$ python -q
>>> import numpy as np
>>> np.set_printoptions(suppress=True, linewidth=100)
>>> f = np.array([1, 0, 0])
>>> E = f[np.abs(np.subtract.outer(np.arange(3), np.arange(3)))]
>>> print(E)
[[1 0 0]
 [0 1 0]
 [0 0 1]]
>>> x0 = np.array([-1, 1, 1])
>>> print((x0 - E @ x0) @ (E @ x0))
0
>>> print(E @ E @ x0)
[-1  1  1]
>>> print(np.trace(E))
3
>>> print(np.round(np.linalg.pinv(E), 2))
[[1. 0. 0.]
 [0. 1. 0.]
 [0. 0. 1.]]
>>> print(E[:, 1] @ E[:, 2])
0
>>> print(np.round(np.linalg.norm(E, axis=0), 2))
[1. 1. 1.]
>>> F = np.loadtxt("layer8.csv", delimiter=",")
>>> print(F)
[[ 0.  0.  0.  0.  0.  0.]
 [ 6.  0. -6.  4.  0. -4.]
 [ 0.  9.  9.  0.  6.  6.]
 [ 0.  0.  0.  0.  0.  0.]
 [-4.  0.  4.  6.  0. -6.]
 [ 0. -6. -6.  0.  9.  9.]]
>>> U, sv, VT = np.linalg.svd(F)
>>> vecs = VT[:(sv > 1e-8).sum()]
>>> rng = np.random.default_rng(28936)
>>> x0 = F[2] + 2 * F[1] + rng.integers(2) * np.eye(6)[5]
>>> print(x0)
[12.  9. -3.  8.  6. -1.]
>>> print(np.round(np.linalg.norm(x0 - vecs.T @ vecs @ x0), 2))
0.58
>>> print(np.round(np.diag(vecs.T @ vecs), 2))
[0.67 0.67 0.67 0.67 0.67 0.67]
>>> other = F + rng.integers(-2, 3, (6, 4)) @ rng.integers(-2, 3, (4, 6))
>>> print(other)
[[ 1.  0.  4.  7. -2.  5.]
 [ 0.  9. -4.  5.  6. -6.]
 [ 4. 12. 13. -5.  7.  8.]
 [-4.  0.  3.  4.  2. -2.]
 [-6.  3.  7. 11.  1. -4.]
 [-3. -3. -2.  2. 12.  8.]]
>>> print(np.abs(other - F).sum(axis=1))
[19. 26. 19. 15. 16. 16.]
>>> print(np.linalg.matrix_rank(other - F, tol=1e-8))
4
>>> print(other - F)
[[ 1.  0.  4.  7. -2.  5.]
 [-6.  9.  2.  1.  6. -2.]
 [ 4.  3.  4. -5.  1.  2.]
 [-4.  0.  3.  4.  2. -2.]
 [-2.  3.  3.  5.  1.  2.]
 [-3.  3.  4.  2.  3. -1.]]
>>> X = np.load("dump.npy")
>>> print(X)
[[  0.74  -6.76   6.48]
 [  1.64   3.31   1.75]
 [  5.99   1.96   1.87]
 [ -3.3    1.46   2.  ]
 [ -2.89 -11.79   3.  ]
 [  1.6    7.91  -4.7 ]
 [ -3.34  -1.62   1.86]
 [ -2.26  -1.12  -0.59]
 [  1.84  -7.59  -5.7 ]
 [ -3.39  -5.81   0.04]
 [  2.79  -1.22   2.2 ]
 [ -0.51  -1.84   1.05]
 [ -5.29   2.25  -0.47]
 [  0.77  -0.71   3.5 ]
 [ -0.37  -5.84  -2.4 ]]
>>> gram = np.cov(X, rowvar=False)
>>> print(np.median(X, axis=0))
[-0.37 -1.22  1.75]
>>> print(gram.shape)
(3, 3)
>>> print(np.round(np.linalg.eigvalsh(gram)[::-1], 2))
[26.35  9.41  8.38]
>>> print(np.round(np.corrcoef(X[:, 2], X[:, 0])[0, 1], 2))
-0.03
>>> print(np.round(np.corrcoef(X.T), 2))
[[ 1.    0.21 -0.03]
 [ 0.21  1.   -0.18]
 [-0.03 -0.18  1.  ]]
>>> print(gram.round(2))
[[ 9.03  3.15 -0.27]
 [ 3.15 25.28 -2.81]
 [-0.27 -2.81  9.83]]
